$ python -q
>>> import numpy as np
>>> np.set_printoptions(precision=1, suppress=True, linewidth=140, floatmode="fixed")
>>> m1 = np.load("sample1.npy")
>>> m1
array([[ 0,  4, -3,  3,  4, -3],
       [ 0,  0, -1,  2, -5, -2],
       [ 0,  0,  0, -1,  0,  3],
       [ 0,  0,  0,  0, -3, -1],
       [ 0,  0,  0,  0,  0,  5],
       [ 0,  0,  0,  0,  0,  0]])
>>> # null space of dimension 1
>>> m1 - m1[0]
array([[ 0,  0,  0,  0,  0,  0],
       [ 0, -4,  2, -1, -9,  1],
       [ 0, -4,  3, -4, -4,  6],
       [ 0, -4,  3, -3, -7,  2],
       [ 0, -4,  3, -3, -4,  8],
       [ 0, -4,  3, -3, -4,  3]])
>>> m1.shape
(6, 6)
>>> np.diff(m1, axis=0)
array([[ 0, -4,  2, -1, -9,  1],
       [ 0,  0,  1, -3,  5,  5],
       [ 0,  0,  0,  1, -3, -4],
       [ 0,  0,  0,  0,  3,  6],
       [ 0,  0,  0,  0,  0, -5]])
>>> np.linalg.svd(m1, compute_uv=False)
array([8.4, 7.2, 3.9, 0.9, 0.3, 0.0])
>>> np.count_nonzero(m1)
np.int64(14)
>>> m1.mean(axis=0)
array([ 0.0,  0.7, -0.7,  0.7, -0.7,  0.3])
>>> np.allclose(m1[:-1].T @ np.linalg.lstsq(m1[:-1].T, m1[-1])[0], m1[-1])
True
>>> np.round(np.trace(np.linalg.pinv(m1) @ m1), 1)
np.float64(5.0)
>>> round(np.linalg.norm(m1, 2) / np.linalg.norm(m1), 1)
np.float64(0.7)
>>> J = np.vander(np.arange(7) - 2, 4, increasing=True)
>>> J
array([[ 1, -2,  4, -8],
       [ 1, -1,  1, -1],
       [ 1,  0,  0,  0],
       [ 1,  1,  1,  1],
       [ 1,  2,  4,  8],
       [ 1,  3,  9, 27],
       [ 1,  4, 16, 64]])
>>> x0 = np.array([1, 2, -2, 2])
>>> np.sign((J @ x0).round(6))
array([-1, -1,  1,  1,  1,  1,  1])
>>> (J @ x0).argmax()
np.int64(6)
>>> proj = J @ np.linalg.solve(J.T @ J, J.T)
>>> np.allclose(proj @ proj, proj)
True
>>> np.round(proj @ J[:, 3], 1) + 0
array([-8.0, -1.0,  0.0,  1.0,  8.0, 27.0, 64.0])
>>> mat = np.load("case11.npy")
>>> mat
array([[ 3, -2,  2],
       [ 2,  2, -3],
       [ 3, -3,  3]])
>>> Uu, sigma, Vh = np.linalg.svd(m1)
>>> sigma
array([8.4, 7.2, 3.9, 0.9, 0.3, 0.0])
>>> Y = Uu[:, :5] @ np.diag(sigma[:5]) @ Vh[:5]
>>> np.round(np.linalg.norm(m1 - Y, 2), 1), sigma[5]
(np.float64(0.0), np.float64(0.0))
>>> f = np.array([-4, -3, 3])
>>> Y = mat + np.outer(f, np.eye(3)[1])
>>> np.linalg.matrix_rank(np.linalg.inv(Y) - np.linalg.inv(mat), tol=1e-8)
np.int64(1)
>>> round(float(np.linalg.det(Y) / np.linalg.det(mat)), 1), round(float(1 + np.linalg.solve(mat, f)[1]), 1)
(-29.0, -29.0)
>>> Y
array([[ 3.0, -6.0,  2.0],
       [ 2.0, -1.0, -3.0],
       [ 3.0,  0.0,  3.0]])
>>> np.linalg.matrix_rank(Y - mat)
np.int64(1)
>>> x0 = np.array([-5, 2, 3])
>>> y = Y @ x0
>>> y
array([-21.0, -21.0,  -6.0])
>>> np.round(np.linalg.solve(Y, Y[:, 0]), 1) + 0
array([1.0, 0.0, 0.0])
>>> np.linalg.solve(Y, y + Y[:, 2])
array([-5.0,  2.0,  4.0])
>>> np.linalg.solve(Y.T, Y[2])
array([-0.0, -0.0,  1.0])
>>> np.linalg.solve(Y, y)
array([-5.0,  2.0,  3.0])
